>>> import numpy as np
>>> import numpy.linalg as la
>>> np.set_printoptions(precision=2, suppress=True, linewidth=200)
>>> K = np.loadtxt("w.csv", delimiter=",")
>>> K
array([[ 1.53, -2.95, -0.95,  1.  ],
       [ 3.48,  0.96,  2.96,  1.  ],
       [ 1.72, -2.56, -0.56,  1.  ],
       [ 2.42, -1.16,  0.84,  1.  ],
       [ 2.13, -1.73,  0.27,  1.  ],
       [ 3.58,  1.15,  3.15,  1.  ],
       [ 1.46, -3.09, -1.09,  1.  ],
       [ 2.05, -1.9 ,  0.1 ,  1.  ],
       [ 0.91, -4.18, -2.18,  1.  ],
       [ 2.73, -0.55,  1.45,  1.  ],
       [ 1.74, -2.51, -0.51,  1.  ],
       [ 0.97, -4.06, -2.06,  1.  ],
       [ 2.67, -0.66,  1.34,  1.  ],
       [ 2.82, -0.36,  1.64,  1.  ],
       [ 2.84, -0.32,  1.68,  1.  ],
       [ 2.6 , -0.8 ,  1.2 ,  1.  ],
       [ 2.33, -1.35,  0.65,  1.  ],
       [ 2.66, -0.68,  1.32,  1.  ]])
>>> # rows and columns are dependent
>>> r0, g = K[3], K[0]
>>> round(r0 @ r0, 2)
np.float64(8.91)
>>> pr = (r0 @ g) / (r0 @ r0) * r0
>>> print(pr)
[ 1.99 -0.95  0.69  0.82]
>>> la.matrix_rank(np.outer(r0, g))
np.int64(1)
>>> def softmax(z):
...     e = np.exp(z - z.max(axis=-1, keepdims=True))
...     return e / e.sum(axis=-1, keepdims=True)
... 
>>> np.round(softmax(K[8]), 2) + 0
array([0.47, 0.  , 0.02, 0.51])
>>> np.round(softmax(10 * K[8]), 2) + 0
array([0.29, 0.  , 0.  , 0.71])
>>> print(np.round(softmax(K[8] + -3), 2) + 0)
[0.47 0.   0.02 0.51]
>>> scores = K @ K.T / np.sqrt(4)
>>> softmax(scores)[8] @ K
array([ 0.97, -4.07, -2.07,  1.  ])
>>> print(softmax(scores).round(6).argmax(axis=1))
[8 5 8 5 8 5 8 8 8 5 8 8 5 5 5 5 5 5]
>>> mat = np.load("a.npy")
>>> mat
array([[ 110,  -62,  -52,   39],
       [ -62,  154,  -63,  -17],
       [ -52,  -63,  204, -111],
       [  39,  -17, -111,   90]])
>>> vals, evecs = la.eigh(mat)
>>> np.round(evecs.T @ mat @ evecs, 2) + 0
array([[  1.36,   0.  ,   0.  ,   0.  ],
       [  0.  ,  50.41,   0.  ,   0.  ],
       [  0.  ,   0.  , 207.55,   0.  ],
       [  0.  ,   0.  ,   0.  , 298.67]])
>>> evecs @ np.diag(vals) @ evecs.T
array([[ 110.,  -62.,  -52.,   39.],
       [ -62.,  154.,  -63.,  -17.],
       [ -52.,  -63.,  204., -111.],
       [  39.,  -17., -111.,   90.]])
>>> np.abs(evecs[:, -1]).round(6).argmax()
np.int64(2)
>>> np.abs(evecs[:, -1])
array([0.26, 0.19, 0.82, 0.47])
>>> la.svd(mat, compute_uv=False)
array([298.67, 207.55,  50.41,   1.36])
>>> (vals > 1e-8).sum(), (vals < -1e-8).sum()
(np.int64(4), np.int64(0))
>>> arr = np.load("data.npy")
>>> arr
array([[ 19,   3, -13, -16],
       [  3,   1,  -3,  -2],
       [-13,  -3,  17,  10],
       [-16,  -2,  10,  14]])
>>> print(la.cond(arr) > 100)
True
>>> np.argsort(-la.norm(arr, axis=0).round(6), kind="stable")[:3]
array([0, 2, 3])
>>> round(la.norm(arr, 2) / la.norm(arr), 2)
np.float64(0.99)
>>> cov = arr.T @ arr
>>> np.round(la.eigvalsh(cov)[::-1], 2) + 0
array([1893.85,   46.73,    0.42,    0.  ])
>>> np.round(la.svd(arr, compute_uv=False) ** 2, 2) + 0
array([1893.85,   46.73,    0.42,    0.  ])
>>> np.allclose(cov, cov.T)
True
>>> cov
array([[ 795,  131, -637, -664],
       [ 131,   23, -113, -108],
       [-637, -113,  567,  524],
       [-664, -108,  524,  556]])
>>> blk = np.stack([cov, -1 * cov, cov[::-1]])
>>> la.norm(blk, axis=(1, 2))
array([1894.43, 1894.43, 1894.43])
>>> blk.sum(axis=0)
array([[-664, -108,  524,  556],
       [-637, -113,  567,  524],
       [ 131,   23, -113, -108],
       [ 795,  131, -637, -664]])
>>> la.matrix_rank(blk.reshape(3, -1))
np.int64(2)
>>> blk.shape
(3, 4, 4)
>>> J = np.load("x.npy")
>>> J
array([[-2,  1],
       [ 2, -2]])
>>> vals, evecs = la.eig(J)
>>> np.sort(la.eigvals(J.T))
array([-3.41, -0.59])
>>> np.round(J @ evecs[:, 0] - vals[0] * evecs[:, 0], 2) + 0
array([0., 0.])
>>> vals
array([-0.59, -3.41])
>>> np.sort(la.eigvals(J @ J))
array([ 0.34, 11.66])
>>> np.sort(la.eigvals(la.inv(J)))
array([-1.71, -0.29])
>>> hat = np.triu(np.array([[0, -3], [-2, -2]]), 1) + np.eye(2)
>>> B = hat @ J @ la.inv(hat)
>>> print(hat @ J - J @ hat)
[[-6.  0.]
 [ 0.  6.]]
>>> round(float(la.det(B)), 2)
2.0
>>> la.matrix_rank(B)
np.int64(2)
>>> np.poly(B)
array([1., 4., 2.])
